% python3 -q
>>> import numpy as np
>>> np.set_printoptions(precision=1, suppress=True, linewidth=140, floatmode="fixed")
>>> rnd = lambda a: np.round(a, 1) + 0
>>> data = np.loadtxt("m.csv", delimiter=",")
>>> data
array([[-1.0,  1.0, -1.0,  2.0],
       [-1.0,  3.0,  0.0,  0.0],
       [-3.0,  3.0, -1.0,  1.0],
       [-3.0,  2.0,  0.0,  2.0],
       [-5.0,  2.0,  1.0,  0.0],
       [-3.0,  4.0,  0.0,  2.0],
       [-5.0,  2.0, -2.0,  4.0],
       [-7.0,  2.0,  0.0,  4.0],
       [-5.0,  2.0,  0.0,  3.0],
       [-5.0,  4.0,  2.0,  1.0],
       [-3.0,  5.0,  3.0,  0.0],
       [-3.0,  7.0,  1.0,  1.0],
       [-1.0,  9.0,  1.0,  2.0],
       [-2.0, 10.0,  1.0,  2.0],
       [-1.0, 10.0,  1.0,  0.0],
       [-2.0, 12.0, -1.0,  0.0],
       [-1.0, 12.0,  1.0, -1.0],
       [ 1.0, 11.0,  3.0, -1.0],
       [ 2.0, 11.0,  1.0,  0.0],
       [ 0.0,  9.0,  0.0,  2.0],
       [ 2.0, 10.0,  2.0,  1.0],
       [ 2.0,  8.0,  2.0,  1.0],
       [ 0.0, 10.0,  1.0,  1.0],
       [ 0.0, 12.0,  0.0,  2.0],
       [-2.0, 10.0,  2.0,  3.0],
       [-4.0,  9.0,  0.0,  2.0],
       [-5.0,  8.0,  0.0,  4.0],
       [-5.0,  9.0,  0.0,  5.0],
       [-3.0,  9.0, -1.0,  6.0],
       [-4.0, 10.0,  1.0,  6.0],
       [-6.0,  8.0, -1.0,  8.0],
       [-7.0,  6.0, -2.0,  8.0],
       [-5.0,  4.0,  0.0,  7.0],
       [-6.0,  6.0,  1.0,  7.0],
       [-8.0,  7.0,  0.0,  6.0],
       [-6.0,  9.0,  2.0,  6.0],
       [-5.0,  9.0,  3.0,  7.0]])
>>> Xc = (data - data.mean(axis=0)) / data.std(axis=0)
>>> rnd(Xc.std(axis=0))
array([1.0, 1.0, 1.0, 1.0])
>>> np.argwhere(np.abs(Xc) > 2)
array([[ 6,  2],
       [31,  2]])
>>> b = np.linalg.lstsq(np.delete(Xc, 2, axis=1), Xc[:, 2])[0]
>>> np.abs(b).argmax()
np.int64(1)
>>> rnd(b)
array([ 0.0,  0.3, -0.3])
